>>> import numpy as np
>>> np.set_printoptions(precision=3, suppress=True, linewidth=100, floatmode="fixed")
>>> F = np.loadtxt("w.csv", delimiter=",")
>>> F
array([[  5.188,   2.278,  -0.847,  -2.719,   3.883,   7.889],
       [ -1.561,   7.013,   5.510,  -1.263,  -2.313,   7.018],
       [  1.445,   1.377,  -3.817,   5.144,   2.271,  -1.344],
       [ -6.023,   0.665,   7.921,  -1.410,  -4.158,   0.813],
       [ -5.966,   0.731,   7.670,  -1.526,  -4.144,   0.986],
       [ -0.992,  -3.861,  -6.016,   3.439,  -1.044, -10.790],
       [ -4.385,  -0.008,   2.510,  -0.581,  -4.294,  -3.780],
       [ -2.978,   2.323,   1.487,   2.856,  -1.901,  -1.389],
       [ -0.462,  -6.838,  -6.116,   2.066,  -0.187, -11.086],
       [ -2.350,   5.741,   2.890,  -1.579,  -3.978,   2.732],
       [  1.558,  -2.686,   4.808,  -3.760,   3.387,   7.654],
       [  1.020,  -0.778,  -5.444,   4.284,   0.636,  -6.176],
       [  3.624,  -3.084,  -6.121,   3.979,   4.594,  -2.685],
       [  5.359,  -3.593,  -7.707,   1.183,   4.001,  -3.565],
       [  2.861,   4.421,   0.530,   2.167,   3.526,   7.343],
       [  2.639,   1.554,   0.838,  -1.120,   2.569,   6.083],
       [  0.653,   3.862,   2.384,  -1.601,  -0.247,   6.063],
       [  3.332,  -0.058,  -2.608,   3.990,   4.725,   2.238],
       [ -2.921,   4.535,   2.948,   2.895,  -1.752,   1.324],
       [ -3.042,  -3.270,   2.370,  -4.055,  -3.724,  -3.924],
       [  2.464,   3.916,  -1.179,   4.853,   3.881,   4.879],
       [ -2.276,  -1.987,   5.022,  -5.031,  -2.175,   1.450],
       [ -3.369,   5.305,   1.501,   4.434,  -2.854,  -1.082],
       [  0.223,   1.031,  -1.025,   2.152,   0.361,  -0.663],
       [ -2.545,   6.399,   7.801,  -2.539,  -2.547,   8.403],
       [  4.050,  -0.569,  -4.974,   0.123,   2.666,  -0.455],
       [  0.722,  -4.692,  -0.843,  -3.058,   0.481,  -2.152],
       [  1.151,   3.960,  -1.194,   2.142,   0.426,   2.281],
       [  4.699,  -1.407,  -6.114,  -0.752,   2.214,  -1.404],
       [ -1.727,  -3.602,   1.457,  -4.053,  -2.067,  -2.971],
       [ -5.943,  -1.109,   7.183,  -2.833,  -4.621,  -0.620],
       [  1.491,  -0.714,  -4.966,   5.043,   2.110,  -3.963]])
>>> cen = F - F.mean(axis=0)
>>> Uu, sv, VT = np.linalg.svd(cen, full_matrices=False)
>>> np.abs(VT[0]).argmax()
np.int64(2)
>>> np.round(sv ** 2 / (sv ** 2).sum(), 3) + 0
array([0.533, 0.313, 0.128, 0.026, 0.000, 0.000])
>>> (np.sign(Uu[:, 0]) == np.sign(Uu[0, 0])).astype(int)
array([1, 1, 0, 1, 1, 0, 1, 1, 0, 1, 1, 0, 0, 0, 1, 1, 1, 0, 1, 1, 1, 1, 1, 0, 1, 0, 0, 1, 0, 0, 1,
       0])
>>> np.abs(Uu[:, 0]).argmax()
np.int64(24)
>>> np.searchsorted(np.cumsum(sv ** 2) / (sv ** 2).sum(), 0.9) + 1
np.int64(3)
>>> VT[0] * np.sign(VT[0, np.abs(VT[0]).argmax()])
array([-0.255,  0.338,  0.637, -0.249, -0.222,  0.551])
